% python3 -q
>>> import numpy as np
>>> from numpy import linalg as LA
>>> np.set_printoptions(precision=1, suppress=True, linewidth=140)
>>> M = np.loadtxt("test18.csv", delimiter=",")
>>> M
array([[ -0.3,  -0.1,   0.9,   0.3,  -2.1,   0.1,  -0.6],
       [ -1.1,  -0.9,   1.3,  -1.3,   1. ,  -1.4,   1.5],
       [ -1.1,   0.9,   0.9,  -0.1,  -0.3,  -0.2,  -1.1],
       [ -0.9,  -1.6,   0.1,  -0.7,  -1.3,   1.4,   2.1],
       [ -0.9,  -0.1,  -1.2,  -0.5,   2. ,   0.2,   0.2],
       [ -0.1,  -0.9,   0. ,   1.7,  -0.6,  -0.3,   0.7],
       [  0.9,   1.8,  -0.6,  -0.8,   1. ,  -0.3,   0.1],
       [ -1.9,   1.5,  -2. ,  -0.1,   0.8,   1.1,   1.5],
       [ -0.4,  -0.1,  -0.9,   0.6,   0. ,   0.5,  -0.2],
       [  0.4,  -0.1,   0.4,  -0.3,   0.4,  -0.6,  -1.3],
       [  0.9,  -0.1,   0.2,   2.8,  -0.2,  -0.1,   0.1],
       [  0.5,   0.9,   2.1,  -0.6,  -1.2,   2.1,   1.1],
       [  0.7,  -0.7,   0.4,  -0.9,   0.6,   0.2,  -1.4],
       [  0.5,   2. ,   0.5,  -1.9,  -0.6,   0.3,  -0.1],
       [ -1.1,  -1.3,  -1.3,  -0.3,  -0.9,  -0.3,  -1. ],
       [  0.7,  -0.4,  -1.7,   1.1,  -0.3,  -0.3,  -1. ],
       [ -1.2,   0. ,  -1.1,  -0.3,  -0.7,   0.1,   2.3],
       [  1.5,   0.6,   0.2,  -1.5,  -1.2,   0.4,   1.6],
       [ -1.1,  -0.9,   0.7,  -0.6,  -1.3,  -1.1,  -0.8],
       [ -8. , -12. ,  -4. ,  10. ,   0. ,  10. ,  10. ],
       [  0. ,  -0.5,  -0.3,   0. ,  -0.6,   0.5,  -0.7],
       [ -1.6,  -1.1,   0. ,  -2.2,   0.9,   1.7,  -1.5],
       [ -0.6,   0.3,  -0.9,  -2.6,   0.5,   1.3,  -0.1]])
>>> # row 19 dominates
>>> dist = LA.norm(M[:, None] - M[None], axis=-1)
>>> dist.mean(axis=1).argmax()
np.int64(19)
>>> (dist + 1e9 * np.eye(23)).round(6).argmin(axis=1)
array([20, 18,  9, 16,  8, 10, 13, 16, 20, 12,  5, 17,  9,  6, 20,  8,  3, 13,  0,  3,  8, 22, 21])
>>> print(np.flatnonzero(dist[17] < dist.mean() / 2))
[13 17]
>>> dist.shape
(23, 23)
>>> z = M[:, 0] > np.median(M[:, 0])
>>> f = M[z].mean(axis=0) - M[~z].mean(axis=0)
>>> round((((M - M.mean(axis=0)) @ f > 0) == z).mean(), 1)
np.float64(0.7)
>>> np.argsort(-np.abs(f).round(6), kind="stable")
array([0, 1, 6, 5, 2, 4, 3])
>>> z.astype(int)
array([1, 0, 0, 0, 0, 1, 1, 0, 0, 1, 1, 1, 1, 1, 0, 1, 0, 1, 0, 0, 1, 0, 0])
>>> data = np.load("run15.npy")
>>> data
array([[1.1, 1. , 0. , 5. , 0. , 4. , 1. , 2. ],
       [2. , 3.1, 3. , 2. , 0. , 5. , 3. , 2. ],
       [2. , 3. , 1.1, 3. , 5. , 3. , 2. , 1. ],
       [3. , 4. , 4. , 5.1, 2. , 1. , 3. , 3. ],
       [3. , 5. , 4. , 3. , 2.1, 5. , 4. , 2. ],
       [1. , 2. , 5. , 3. , 0. , 2.1, 4. , 3. ],
       [0. , 0. , 5. , 2. , 3. , 2. , 3.1, 3. ],
       [1. , 1. , 0. , 5. , 0. , 4. , 1. , 2.1]])
>>> M2 = data / np.sqrt((data ** 2).mean(axis=1, keepdims=True))
>>> LA.matrix_rank(data - data.mean(axis=1, keepdims=True))
np.int64(7)
>>> M2[4]
array([0.8, 1.4, 1.1, 0.8, 0.6, 1.4, 1.1, 0.5])
>>> LA.matrix_rank(M2) == LA.matrix_rank(data)
np.True_
>>> rng = np.random.default_rng(617)
>>> M2 = data + rng.integers(-2, 3, (8, 5)) @ rng.integers(-2, 3, (5, 8))
>>> M2
array([[-1.9,  0. ,  8. ,  4. ,  0. , -1. ,  1. ,  0. ],
       [ 3. ,  3.1, -3. ,  4. ,  2. ,  9. ,  4. ,  3. ],
       [ 1. ,  3. ,  1.1, -1. ,  0. , -3. ,  4. ,  0. ],
       [ 8. ,  9. ,  0. ,  5.1,  2. ,  4. , -1. ,  3. ],
       [ 0. ,  2. , -4. ,  7. ,  3.1,  3. ,  3. ,  2. ],
       [-2. ,  1. ,  1. ,  3. , -2. , -4.9,  4. ,  1. ],
       [ 6. ,  1. , -1. ,  2. , -1. ,  9. , -1.9,  8. ],
       [-1. , -1. , -8. ,  9. ,  3. ,  5. ,  2. ,  2.1]])
>>> np.abs(M2 - data).sum(axis=1)
array([20., 17., 19., 21., 22., 19., 34., 21.])
>>> M2 - data
array([[-3., -1.,  8., -1.,  0., -5.,  0., -2.],
       [ 1.,  0., -6.,  2.,  2.,  4.,  1.,  1.],
       [-1.,  0.,  0., -4., -5., -6.,  2., -1.],
       [ 5.,  5., -4.,  0.,  0.,  3., -4.,  0.],
       [-3., -3., -8.,  4.,  1., -2., -1.,  0.],
       [-3., -1., -4.,  0., -2., -7.,  0., -2.],
       [ 6.,  1., -6.,  0., -4.,  7., -5.,  5.],
       [-2., -2., -8.,  4.,  3.,  1.,  1.,  0.]])
>>> print(np.round(LA.svd(M2 - data, compute_uv=False), 1) + 0)
[20.6 15.3 10.2  5.5  4.7  0.   0.   0. ]
>>> f = np.array([0, 1, 1, 1, 2, 0, 1, 2])
>>> M2 = data + np.outer(f, np.eye(8)[7])
>>> LA.matrix_rank(LA.inv(M2) - LA.inv(data), tol=1e-8)
np.int64(1)
>>> round(LA.det(M2) / LA.det(data), 1), round(float(1 + LA.solve(data, f)[7]), 1)
(np.float64(7.8), 7.8)
>>> LA.matrix_rank(M2 - data)
np.int64(1)
>>> M2
array([[1.1, 1. , 0. , 5. , 0. , 4. , 1. , 2. ],
       [2. , 3.1, 3. , 2. , 0. , 5. , 3. , 3. ],
       [2. , 3. , 1.1, 3. , 5. , 3. , 2. , 2. ],
       [3. , 4. , 4. , 5.1, 2. , 1. , 3. , 4. ],
       [3. , 5. , 4. , 3. , 2.1, 5. , 4. , 4. ],
       [1. , 2. , 5. , 3. , 0. , 2.1, 4. , 3. ],
       [0. , 0. , 5. , 2. , 3. , 2. , 3.1, 4. ],
       [1. , 1. , 0. , 5. , 0. , 4. , 1. , 4.1]])
>>> f = np.array([2, 0])
>>> print(np.convolve(M2[0], f))
[ 2.2  2.   0.  10.   0.   8.   2.   4.   0. ]
>>> np.correlate(M2[0], M2[4], "full")
array([ 4.4,  8.4,  9.5, 27.3, 25.4, 48.4, 40. , 55.3, 44.4, 49.1, 38.2, 30. , 25. , 13. ,  6. ])
>>> np.array([np.convolve(row, f, "same") for row in M2])
array([[ 2.2,  2. ,  0. , 10. ,  0. ,  8. ,  2. ,  4. ],
       [ 4. ,  6.2,  6. ,  4. ,  0. , 10. ,  6. ,  6. ],
       [ 4. ,  6. ,  2.2,  6. , 10. ,  6. ,  4. ,  4. ],
       [ 6. ,  8. ,  8. , 10.2,  4. ,  2. ,  6. ,  8. ],
       [ 6. , 10. ,  8. ,  6. ,  4.2, 10. ,  8. ,  8. ],
       [ 2. ,  4. , 10. ,  6. ,  0. ,  4.2,  8. ,  6. ],
       [ 0. ,  0. , 10. ,  4. ,  6. ,  4. ,  6.2,  8. ],
       [ 2. ,  2. ,  0. , 10. ,  0. ,  8. ,  2. ,  8.2]])
>>> O, r_ = LA.qr(data)
>>> np.abs(np.diag(r_))
array([5.4, 1.2, 6. , 3.6, 4.9, 4.3, 0.3, 0.2])
>>> print(O.round(1) + 0)
[[-0.2  0.5  0.   0.3  0.1  0.2 -0.2 -0.7]
 [-0.4 -0.1  0.  -0.3  0.3  0.7 -0.4  0.3]
 [-0.4  0.  -0.3  0.1 -0.8  0.  -0.4  0.1]
 [-0.6  0.4  0.2 -0.5  0.1 -0.5  0.   0.1]
 [-0.6 -0.5 -0.2  0.1  0.   0.1  0.6 -0.3]
 [-0.2 -0.4  0.4  0.5  0.3 -0.4 -0.4  0. ]
 [ 0.   0.   0.8 -0.1 -0.4  0.3  0.2  0. ]
 [-0.2  0.4  0.   0.5  0.1  0.1  0.3  0.6]]
>>> np.allclose(r_.T @ r_, data.T @ data)
True
>>> np.round(O.T @ O, 1) + 0
array([[1., 0., 0., 0., 0., 0., 0., 0.],
       [0., 1., 0., 0., 0., 0., 0., 0.],
       [0., 0., 1., 0., 0., 0., 0., 0.],
       [0., 0., 0., 1., 0., 0., 0., 0.],
       [0., 0., 0., 0., 1., 0., 0., 0.],
       [0., 0., 0., 0., 0., 1., 0., 0.],
       [0., 0., 0., 0., 0., 0., 1., 0.],
       [0., 0., 0., 0., 0., 0., 0., 1.]])
>>> r_
array([[-5.4, -8. , -6.9, -8.8, -4.1, -8.2, -6.9, -5.2],
       [ 0. , -1.2, -2.9,  3.6, -0.4,  0.2, -1.9,  0.5],
       [ 0. ,  0. ,  6. ,  2.7,  1.2,  1.1,  3.6,  3.8],
       [ 0. ,  0. ,  0. ,  3.6, -0.3,  3.6,  1.1,  1.5],
       [ 0. ,  0. ,  0. ,  0. , -4.9,  0.2, -0.1,  0.3],
       [ 0. ,  0. ,  0. ,  0. ,  0. ,  4.3,  0.6,  0.4],
       [ 0. ,  0. ,  0. ,  0. ,  0. ,  0. , -0.3, -0.1],
       [ 0. ,  0. ,  0. ,  0. ,  0. ,  0. ,  0. ,  0.2]])
>>> E = np.load("m.npy")
>>> E
array([[ 0.7, -0.3, -0.3, -0.4, -0.3, -0.2, -0.1],
       [-0.3,  0.7, -0.3, -0.4, -0.3, -0.2, -0.1],
       [-0.3, -0.3,  0.7, -0.4, -0.3, -0.2, -0.1],
       [-0.4, -0.4, -0.4,  0.4, -0.4, -0.3, -0.2],
       [-0.3, -0.3, -0.3, -0.4,  0.8, -0.2, -0.1],
       [-0.2, -0.2, -0.2, -0.3, -0.2,  0.9, -0.1],
       [-0.1, -0.1, -0.1, -0.2, -0.1, -0.1,  0.9]])
>>> # equal to its transpose
>>> z = rng.permutation(7)
>>> print(z)
[2 5 4 0 6 3 1]
>>> M2 = E[z][:, z]
>>> M2
array([[ 0.7, -0.2, -0.3, -0.3, -0.1, -0.4, -0.3],
       [-0.2,  0.9, -0.2, -0.2, -0.1, -0.3, -0.2],
       [-0.3, -0.2,  0.8, -0.3, -0.1, -0.4, -0.3],
       [-0.3, -0.2, -0.3,  0.7, -0.1, -0.4, -0.3],
       [-0.1, -0.1, -0.1, -0.1,  0.9, -0.2, -0.1],
       [-0.4, -0.3, -0.4, -0.4, -0.2,  0.4, -0.4],
       [-0.3, -0.2, -0.3, -0.3, -0.1, -0.4,  0.7]])
>>> np.diag(M2)
array([0.7, 0.9, 0.8, 0.7, 0.9, 0.4, 0.7])
>>> f = np.array([7, 7, 4, 0, 6, 7, 5])
>>> M2 = E + np.outer(f, np.eye(7)[5])
>>> round(LA.det(M2) / LA.det(E), 1), round(1 + LA.solve(E, f)[5], 1)
(np.float64(1.9), np.float64(1.9))
>>> LA.matrix_rank(M2 - E)
np.int64(1)
>>> M2
array([[ 0.7, -0.3, -0.3, -0.4, -0.3,  6.8, -0.1],
       [-0.3,  0.7, -0.3, -0.4, -0.3,  6.8, -0.1],
       [-0.3, -0.3,  0.7, -0.4, -0.3,  3.8, -0.1],
       [-0.4, -0.4, -0.4,  0.4, -0.4, -0.3, -0.2],
       [-0.3, -0.3, -0.3, -0.4,  0.8,  5.8, -0.1],
       [-0.2, -0.2, -0.2, -0.3, -0.2,  7.9, -0.1],
       [-0.1, -0.1, -0.1, -0.2, -0.1,  4.9,  0.9]])
>>> print(LA.matrix_rank(LA.inv(M2) - LA.inv(E), tol=1e-8))
1
>>> vec = np.array([-1, -1, -2, -2, 1, 0, -2])
>>> h1 = np.maximum(M2 @ vec, 0)
>>> print(np.maximum(M2 @ vec, 0) - np.maximum(-M2 @ vec, 0))
[ 1.2  1.2  0.2  1.   2.8  1.4 -1. ]
>>> h1
array([1.2, 1.2, 0.2, 1. , 2.8, 1.4, 0. ])
>>> np.maximum(M2 @ (3 * vec), 0)
array([3.7, 3.7, 0.7, 3.1, 8.5, 4.2, 0. ])
>>> M2.T @ h1
array([-1.1, -1.1, -2.1, -2.2,  0.9, 44.7, -1.1])
>>> np.flatnonzero(h1 > 1e-9)
array([0, 1, 2, 3, 4, 5])
>>> np.round(E @ E.T, 1) + 0
array([[1., 0., 0., 0., 0., 0., 0.],
       [0., 1., 0., 0., 0., 0., 0.],
       [0., 0., 1., 0., 0., 0., 0.],
       [0., 0., 0., 1., 0., 0., 0.],
       [0., 0., 0., 0., 1., 0., 0.],
       [0., 0., 0., 0., 0., 1., 0.],
       [0., 0., 0., 0., 0., 0., 1.]])
>>> round(float(E[:, 5] @ E[:, 2]), 1)
0.0
>>> LA.svd(E, compute_uv=False)
array([1., 1., 1., 1., 1., 1., 1.])
>>> f = np.array([1, 1, 2])
>>> np.convolve(E[2], f)
array([-0.3, -0.7, -0.3, -0.4,  0.6, -1.4, -0.9, -0.6, -0.3])
>>> np.array([np.convolve(row, f, "same") for row in E])
array([[ 0.3,  0.7, -1.4, -1.4, -1.4, -0.9, -0.6],
       [ 0.3, -0.3,  0.6, -1.4, -1.4, -0.9, -0.6],
       [-0.7, -0.3, -0.4,  0.6, -1.4, -0.9, -0.6],
       [-0.9, -1.8, -0.9, -0.9,  0.1, -1.2, -0.8],
       [-0.5, -1.1, -1.2, -0.1, -0.1,  1.3, -0.5],
       [-0.4, -0.8, -0.9, -0.9,  0.1,  0.4,  1.6],
       [-0.3, -0.6, -0.6, -0.6, -0.6,  0.6,  0.7]])
